% python3 -q
>>> import numpy as np
>>> np.set_printoptions(precision=2, suppress=True, linewidth=100, floatmode="fixed")
>>> rd = lambda a: np.round(a, 2) + 0
>>> F = np.loadtxt("data.csv", delimiter=",")
>>> F
array([[  9.83,  16.34, -12.18,  13.00,  -7.57,  -6.14],
       [  8.99,  15.00, -12.99,  11.90,  -7.07,  -7.37],
       [  9.39,  16.68, -12.46,  13.68,  -9.45,  -6.34],
       [  8.05,  14.42, -11.74,  12.58,  -9.32,  -6.55],
       [  8.38,  17.23, -11.38,  12.22,  -9.85,  -7.88],
       [ 11.13,  16.49, -11.65,  12.23,  -9.92,  -5.12],
       [  7.78,  15.12, -12.12,   8.88, -10.64,  -5.52],
       [  7.74,  14.90, -12.26,  11.36,  -9.06,  -5.23],
       [  9.68,  15.82, -13.00,  11.74,  -8.69,  -4.81],
       [  7.40,  14.40, -12.10,  10.03, -10.09,  -6.40],
       [  8.34,  16.44, -11.82,  12.23,  -8.78,  -5.58],
       [  9.63,  16.33, -12.24,  11.23, -10.49,  -5.37],
       [  9.48,  16.17, -11.62,  12.40,  -9.63,  -6.54],
       [  8.64,  14.24, -12.56,  11.87,  -7.85,  -4.67],
       [  7.90,  15.32, -11.65,  13.63,  -9.75,  -6.75],
       [  9.97,  13.09, -13.39,  12.33,  -7.65,  -6.88],
       [  7.06,  16.01, -12.73,  11.94, -10.02,  -5.53]])
>>> rd(np.abs(np.linalg.svd(F)[2][-1]))
array([0.26, 0.62, 0.18, 0.39, 0.60, 0.08])
>>> np.linalg.matrix_rank(F, rtol=0.1)
np.int64(1)
>>> feats = np.load("arr.npy")
>>> feats
array([[0.50, 0.50, 0.00],
       [0.00, 1.00, 0.00],
       [0.00, 0.00, 1.00]])
>>> # triangular
>>> O = feats.astype(float).copy()
>>> for j in range(3):
...     O[:, j] -= O[:, :j] @ (O[:, :j].T @ O[:, j])
...     O[:, j] /= np.linalg.norm(O[:, j])
... 
>>> O
array([[1.00, 0.00, 0.00],
       [0.00, 1.00, 0.00],
       [0.00, 0.00, 1.00]])
>>> O.T @ feats
array([[0.50, 0.50, 0.00],
       [0.00, 1.00, 0.00],
       [0.00, 0.00, 1.00]])
>>> rng = np.random.default_rng(94528)
>>> lab = rng.permutation(6)
>>> M2 = F[:, lab] * rng.choice([-1, 1], 6)
>>> M2
array([[ -9.83,  -6.14, -16.34,  13.00, -12.18,   7.57],
       [ -8.99,  -7.37, -15.00,  11.90, -12.99,   7.07],
       [ -9.39,  -6.34, -16.68,  13.68, -12.46,   9.45],
       [ -8.05,  -6.55, -14.42,  12.58, -11.74,   9.32],
       [ -8.38,  -7.88, -17.23,  12.22, -11.38,   9.85],
       [-11.13,  -5.12, -16.49,  12.23, -11.65,   9.92],
       [ -7.78,  -5.52, -15.12,   8.88, -12.12,  10.64],
       [ -7.74,  -5.23, -14.90,  11.36, -12.26,   9.06],
       [ -9.68,  -4.81, -15.82,  11.74, -13.00,   8.69],
       [ -7.40,  -6.40, -14.40,  10.03, -12.10,  10.09],
       [ -8.34,  -5.58, -16.44,  12.23, -11.82,   8.78],
       [ -9.63,  -5.37, -16.33,  11.23, -12.24,  10.49],
       [ -9.48,  -6.54, -16.17,  12.40, -11.62,   9.63],
       [ -8.64,  -4.67, -14.24,  11.87, -12.56,   7.85],
       [ -7.90,  -6.75, -15.32,  13.63, -11.65,   9.75],
       [ -9.97,  -6.88, -13.09,  12.33, -13.39,   7.65],
       [ -7.06,  -5.53, -16.01,  11.94, -12.73,  10.02]])
>>> left, _, VT = np.linalg.svd(F.T @ M2)
>>> rd(left @ VT)
array([[-1.00,  0.00,  0.00,  0.00,  0.00,  0.00],
       [ 0.00,  0.00, -1.00,  0.00,  0.00,  0.00],
       [ 0.00,  0.00,  0.00,  0.00,  1.00,  0.00],
       [ 0.00,  0.00,  0.00,  1.00,  0.00,  0.00],
       [ 0.00,  0.00,  0.00,  0.00,  0.00, -1.00],
       [ 0.00,  1.00,  0.00,  0.00,  0.00,  0.00]])
>>> lab
array([0, 5, 1, 3, 2, 4])
>>> M = np.tanh(np.array([[0.0, -0.5, 0.6],
...     [2.8, 0.2, -0.4],
...     [-1.2, 0.2, 2.2],
...     [-1.0, 1.1, -0.3],
...     [-0.5, 1.3, 2.5],
...     [1.1, 0.2, -1.1],
...     [-1.1, -1.7, -1.3],
...     [-0.5, -0.1, 0.4],
...     [-2.1, -0.9, -0.4],
...     [1.9, 0.7, 2.6],
...     [0.3, 0.2, -1.5],
...     [-0.5, -0.3, -0.9],
...     [1.2, -0.1, -0.1],
...     [-1.1, 0.7, -1.1],
...     [0.3, -1.1, -0.5],
...     [0.0, -0.8, -0.5],
...     [0.4, 1.0, 2.0],
...     [-1.2, 0.6, -0.6],
...     [0.6, 0.6, -0.3]]) @ np.array([[-0.3, 0.6, 0.5, 0.1, 0.7, 1.2, -0.9, -1.3, 0.9, -0.7],
...     [-1.1, -0.7, -1.9, 0.9, 0.7, -0.2, -1.3, 0.3, -0.2, 1.3],
...     [0.7, -0.7, 0.1, -0.9, 0.4, 1.1, 0.9, -0.9, -1.9, 0.1]]))
>>> rd(M)
array([[ 0.75, -0.07,  0.77, -0.76, -0.11,  0.64,  0.83, -0.60, -0.78, -0.53],
       [-0.87,  0.95,  0.75,  0.68,  0.96,  0.99, -1.00, -1.00,  1.00, -0.94],
       [ 0.93, -0.98, -0.64, -0.96,  0.18,  0.74,  0.99, -0.35, -1.00,  0.87],
       [-0.81, -0.82, -0.99,  0.82, -0.05, -0.94, -0.66,  0.96, -0.50,  0.97],
       [ 0.44, -0.99, -0.99, -0.81,  0.92,  0.96,  0.77, -0.84, -1.00,  0.98],
       [-0.87,  0.86,  0.06,  0.86,  0.44,  0.07, -0.98, -0.36,  1.00, -0.55],
       [ 0.86,  0.89,  0.99, -0.44, -0.99, -0.98,  0.97,  0.97,  0.95, -0.92],
       [ 0.49, -0.47, -0.02, -0.46, -0.25, -0.14,  0.74,  0.25, -0.83,  0.25],
       [ 0.87, -0.34,  0.55, -0.58, -0.98, -0.99,  0.99,  0.99, -0.74,  0.25],
       [ 0.45, -0.82, -0.12, -0.91,  0.99,  1.00, -0.27, -1.00, -1.00, -0.16],
       [-0.88,  0.80, -0.36,  0.92, -0.24, -0.87, -0.95,  0.77,  1.00, -0.10],
       [-0.15,  0.49,  0.23,  0.45, -0.73, -0.91,  0.03,  0.88,  0.87, -0.13],
       [-0.31,  0.70,  0.65,  0.12,  0.62,  0.87, -0.78, -0.91,  0.86, -0.75],
       [-0.84, -0.36, -0.96,  0.91, -0.62, -0.99, -0.72,  0.99,  0.74,  0.92],
       [ 0.65,  0.86,  0.98, -0.47, -0.64,  0.03,  0.61, -0.26,  0.89, -0.93],
       [ 0.49,  0.72,  0.90, -0.26, -0.64, -0.37,  0.53,  0.21,  0.80, -0.80],
       [ 0.18, -0.95, -0.91, -0.70,  0.94,  0.99,  0.14, -0.97, -1.00,  0.84],
       [-0.62, -0.62, -0.95,  0.74, -0.58, -0.98, -0.24,  0.98, -0.06,  0.92],
       [-0.78,  0.15, -0.70,  0.70,  0.62,  0.26, -0.92, -0.32,  0.76,  0.32]])
>>> r0, r1 = M[5], M[8]
>>> rd(r0 @ r0)
np.float64(4.81)
>>> rd(r0 @ r1)
np.float64(-4.21)
>>> pr = (r0 @ r1) / (r0 @ r0) * r0
>>> rd((r1 - pr) @ r0)
np.float64(0.0)
>>> np.linalg.matrix_rank(np.outer(r0, r1))
np.int64(1)
>>> rd(pr)
array([ 0.76, -0.75, -0.05, -0.75, -0.38, -0.06,  0.86,  0.32, -0.87,  0.48])
